$ ipython --no-banner

In [1]: import numpy as np

In [2]: np.set_printoptions(precision=2, suppress=True, linewidth=140)

In [3]: basis = 3 * np.array([[0.9, -1.1, 0.8], [-1.0, 1.0, 0.1]])

In [4]: rng = np.random.default_rng(39946)

In [5]: lab = rng.integers(0, 2, 10)

In [6]: m1 = basis[lab] + rng.normal(size=(10, 3))

In [7]: m1
Out[7]: 
array([[ 1.18, -1.44,  0.27],
       [ 3.12, -1.03,  1.16],
       [-2.76,  0.78,  1.04],
       [ 2.77, -4.18,  2.93],
       [ 1.88, -3.62,  2.47],
       [ 3.08, -3.05,  3.66],
       [-2.17,  4.44,  0.56],
       [-3.02,  3.99,  1.52],
       [ 1.17, -3.21,  1.2 ],
       [ 2.59, -3.7 ,  3.57]])

In [8]: w1 = np.array([[1, 2], [-1, 2], [-3, 2]])

In [9]: coef = np.array([1, -1])

In [10]: act = np.maximum(m1 @ w1 + coef, 0)

In [11]: act
Out[11]: 
array([[2.81, 0.  ],
       [1.68, 5.49],
       [0.  , 0.  ],
       [0.  , 2.06],
       [0.  , 0.46],
       [0.  , 6.36],
       [0.  , 4.67],
       [0.  , 3.96],
       [1.78, 0.  ],
       [0.  , 3.91]])

In [12]: (act > 0).mean(axis=0)
Out[12]: array([0.3, 0.7])

In [13]: np.linalg.matrix_rank(act)
Out[13]: np.int64(2)

In [14]: basis = np.array([[1, 0], [0, 0]])

In [15]: act @ basis
Out[15]: 
array([[2.81, 0.  ],
       [1.68, 0.  ],
       [0.  , 0.  ],
       [0.  , 0.  ],
       [0.  , 0.  ],
       [0.  , 0.  ],
       [0.  , 0.  ],
       [0.  , 0.  ],
       [1.78, 0.  ],
       [0.  , 0.  ]])

In [16]: (act @ basis).round(6).argmax(axis=1)
Out[16]: array([0, 0, 0, 0, 0, 0, 0, 0, 0, 0])

In [17]: w1 @ basis
Out[17]: 
array([[ 1,  0],
       [-1,  0],
       [-3,  0]])

In [18]: gram = np.cov(m1, rowvar=False)

In [19]: np.corrcoef(m1.T)
Out[19]: 
array([[ 1.  , -0.86,  0.57],
       [-0.86,  1.  , -0.61],
       [ 0.57, -0.61,  1.  ]])

In [20]: np.linalg.eigvalsh(gram)[::-1]
Out[20]: array([15.82,  1.05,  0.9 ])

In [21]: gram.shape
Out[21]: (3, 3)

In [22]: gram
Out[22]: 
array([[ 6.13, -6.8 ,  1.73],
       [-6.8 , 10.12, -2.38],
       [ 1.73, -2.38,  1.51]])

In [23]: q, vecs = np.linalg.qr(gram[:, :2])[0], np.linalg.qr(gram[:, 2:])[0]

In [24]: sigma = np.linalg.svd(q.T @ vecs, compute_uv=False)

In [25]: np.degrees(np.arccos(sigma.clip(0, 1)))
Out[25]: array([16.23])

In [26]: round(float(np.linalg.norm(q @ q.T - vecs @ vecs.T, 2)), 2)
Out[26]: 1.0

In [27]: Ac = m1 - m1.mean(axis=1)
ValueError: operands could not be broadcast together with shapes (10,3) (10,) 


In [28]: Ac = m1 - m1.mean(axis=0)

In [29]: left, sigma, Vh = np.linalg.svd(Ac, full_matrices=False)

In [30]: np.round((sigma ** 2).sum() ** 2 / (sigma ** 4).sum(), 2)
Out[30]: np.float64(1.25)

In [31]: Vh[0] * np.sign(Vh[0, np.abs(Vh[0]).argmax()])
Out[31]: array([-0.59,  0.78, -0.2 ])

In [32]: np.abs(Vh[-1])
Out[32]: array([0.11, 0.32, 0.94])

In [33]: np.searchsorted(np.cumsum(sigma ** 2) / (sigma ** 2).sum(), 0.9) + 1
Out[33]: np.int64(2)

In [34]: np.linalg.matrix_rank(Ac)
Out[34]: np.int64(3)

In [35]: np.abs(Vh[0]).argmax()
Out[35]: np.int64(1)

In [36]: (np.sign(left[:, 0]) == np.sign(left[0, 0])).astype(int)
Out[36]: array([1, 1, 0, 1, 1, 1, 0, 0, 1, 1])

In [37]: data = np.load("a.npy")

In [38]: data
Out[38]: 
array([[5., 4., 0.],
       [4., 5., 0.],
       [0., 0., 5.]])

In [39]: # splits into 2 blocks

In [40]: round(np.linalg.det(data), 2)
Out[40]: np.float64(45.0)

In [41]: (np.linalg.matrix_power((data != 0) + (data.T != 0) + np.eye(3), 3) > 0).astype(int)
Out[41]: 
array([[1, 1, 0],
       [1, 1, 0],
       [0, 0, 1]])

In [42]: hat = np.triu(np.array([[2, -2, -1], [-2, 0, 1], [1, 1, 1]]), 1) + np.eye(3)

In [43]: M2 = hat @ data @ np.linalg.inv(hat)

In [44]: np.linalg.matrix_rank(M2)
Out[44]: np.int64(3)

In [45]: hat @ data - data @ hat
Out[45]: 
array([[-8.,  0., -4.],
       [ 0.,  8.,  4.],
       [ 0.,  0.,  0.]])

In [46]: vec = np.array([-3, -1, 0])

In [47]: y = data @ vec

In [48]: y
Out[48]: array([-19., -17.,   0.])

In [49]: np.round(np.linalg.solve(data.T, data[0]), 2) + 0
Out[49]: array([1., 0., 0.])

In [50]: np.linalg.solve(data, -2 * y)
Out[50]: array([ 6.,  2., -0.])

In [51]: np.linalg.solve(data, y[:-1])
ValueError: solve1: Input operand 1 has a mismatch in its core dimension 0, with gufunc signature (m,m),(m)->(m) (size 2 is different from 3)


In [52]: np.linalg.solve(data, y)
Out[52]: array([-3., -1.,  0.])

In [53]: np.round(np.linalg.solve(data, y + data[:, 1]), 2) + 0
Out[53]: array([-3.,  0.,  0.])

In [54]: ev, vecs = np.linalg.eig(data)

In [55]: ev
Out[55]: array([9., 1., 5.])

In [56]: u = np.array([2, -3, 1])

In [57]: np.polyval(u, data[1])
Out[57]: array([21., 36.,  1.])

In [58]: np.correlate(data[1], data[0], "full")
Out[58]: array([ 0., 16., 40., 25.,  0.])

In [59]: np.convolve(data[1], u)
Out[59]: array([  8.,  -2., -11.,   5.,   0.])

In [60]: J = np.load("case2.npy")

In [61]: J
Out[61]: 
array([[ 2,  1,  2,  1,  2,  1],
       [-1,  2, -1,  2, -1,  2],
       [ 0,  2,  0,  2,  0,  2],
       [ 2,  1,  2,  1,  2,  1],
       [-1,  2, -1,  2, -1,  2],
       [ 0,  2,  0,  2,  0,  2]])

In [62]: # columns 0 and 2 are equal

In [63]: gram = J.T @ J

In [64]: (J @ J.T).shape
Out[64]: (6, 6)

In [65]: gram
Out[65]: 
array([[10,  0, 10,  0, 10,  0],
       [ 0, 18,  0, 18,  0, 18],
       [10,  0, 10,  0, 10,  0],
       [ 0, 18,  0, 18,  0, 18],
       [10,  0, 10,  0, 10,  0],
       [ 0, 18,  0, 18,  0, 18]])

In [66]: np.trace(gram), (J ** 2).sum()
Out[66]: (np.int64(84), np.int64(84))

In [67]: np.linalg.matrix_rank(gram)
Out[67]: np.int64(2)

In [68]: np.diag(gram)
Out[68]: array([10, 18, 10, 18, 10, 18])

In [69]: np.unique(J.round(6), axis=0).shape
Out[69]: (3, 6)

In [70]: np.allclose(J[:-1].T @ np.linalg.lstsq(J[:-1].T, J[-1])[0], J[-1])
Out[70]: True

In [71]: M2 = J + rng.integers(-2, 3, (6, 2)) @ rng.integers(-2, 3, (2, 6))

In [72]: M2
Out[72]: 
array([[ 2,  1,  2,  1,  2,  1],
       [-1, -1, -3,  3,  1, -1],
       [ 4,  6,  2,  0, -2,  4],
       [ 2,  4,  4,  0,  0,  4],
       [ 1,  1, -2,  2,  0,  0],
       [ 6,  2, -1,  1,  1, -1]])

In [73]: np.abs(M2 - J).sum(axis=1)
Out[73]: array([ 0, 11, 16, 11,  7, 12])

In [74]: M2 - J
Out[74]: 
array([[ 0,  0,  0,  0,  0,  0],
       [ 0, -3, -2,  1,  2, -3],
       [ 4,  4,  2, -2, -2,  2],
       [ 0,  3,  2, -1, -2,  3],
       [ 2, -1, -1,  0,  1, -2],
       [ 6,  0, -1, -1,  1, -3]])

In [75]: np.round(np.linalg.svd(M2 - J, compute_uv=False), 2) + 0
Out[75]: array([9.74, 8.13, 0.  , 0.  , 0.  , 0.  ])
